% python3 -q
>>> import numpy as np
>>> np.set_printoptions(precision=2, suppress=True, linewidth=120)
>>> def tidy(a):
...     return np.round(a, 2) + 0
... 
>>> K = np.load("sample10.npy")
>>> print(K)
[[ 5 -2  4  7  1 -2  4 -2  5  1  5  3 -2 -6  6]
 [ 6 -3 -8  4  7  4  0  9  0 -1 -2 -6  1 -8  4]
 [ 8 -5 -5 -9 -6  4 -9  6 -9  2 -5 -4 -2 -1 -6]
 [-2  6 -9 -4  8  6  3  7  4  7  6 -5  7  6  4]
 [ 6 -3 -8  4  7  4  0  9  0 -1 -2 -6  1 -8  4]
 [ 1  3  7 -8  7  9 -5 -6  6 -8 -7 -1 -4  7 -9]]
>>> np.linalg.cond(K) > 100
np.True_
>>> tidy(np.linalg.norm(K, 2) / np.linalg.norm(K))
np.float64(0.61)
>>> M = np.loadtxt("data.csv", delimiter=",")
>>> M
array([[ 4.71,  3.33, -3.43,  1.95],
       [-3.12, -2.74,  2.2 , -1.19],
       [ 2.62,  1.91, -1.65,  0.7 ],
       [ 0.58,  0.38,  0.05, -0.42],
       [-4.49, -3.61,  3.11, -1.44],
       [-1.07, -0.93,  0.59, -0.03],
       [-7.89, -5.5 ,  5.02, -2.63],
       [ 1.54,  0.86, -1.24,  1.02],
       [ 3.26,  2.11, -2.31,  0.66],
       [-2.36, -1.58,  1.15, -0.52],
       [-0.24, -0.37,  0.4 , -0.23],
       [ 0.98,  0.44, -0.57,  0.79],
       [-1.87, -1.12,  1.2 , -0.32],
       [ 4.02,  2.23, -3.08,  0.9 ],
       [ 2.86,  2.03, -2.34,  0.77],
       [ 3.69,  1.22, -2.01,  1.18]])
>>> Uu, sv, Vh = np.linalg.svd(M)
>>> np.argmax(sv[:-1] / (sv[1:] + 1e-6)) + 1
np.int64(1)
>>> tidy(sv)
array([19.22,  1.44,  1.24,  0.89])
>>> other = Uu[:, :1] @ np.diag(sv[:1]) @ Vh[:1]
>>> tidy(np.abs(M - other).max())
np.float64(0.89)
>>> tidy(np.linalg.norm(M - other) / np.linalg.norm(M))
np.float64(0.11)
>>> np.linalg.matrix_rank(other)
np.int64(1)
>>> O, V = np.linalg.qr(M[:, :1])[0], np.linalg.qr(M[:, 1:])[0]
>>> sv = np.linalg.svd(O.T @ V, compute_uv=False)
>>> print(tidy(np.degrees(np.arccos(sv.clip(0, 1)))))
[6.5]
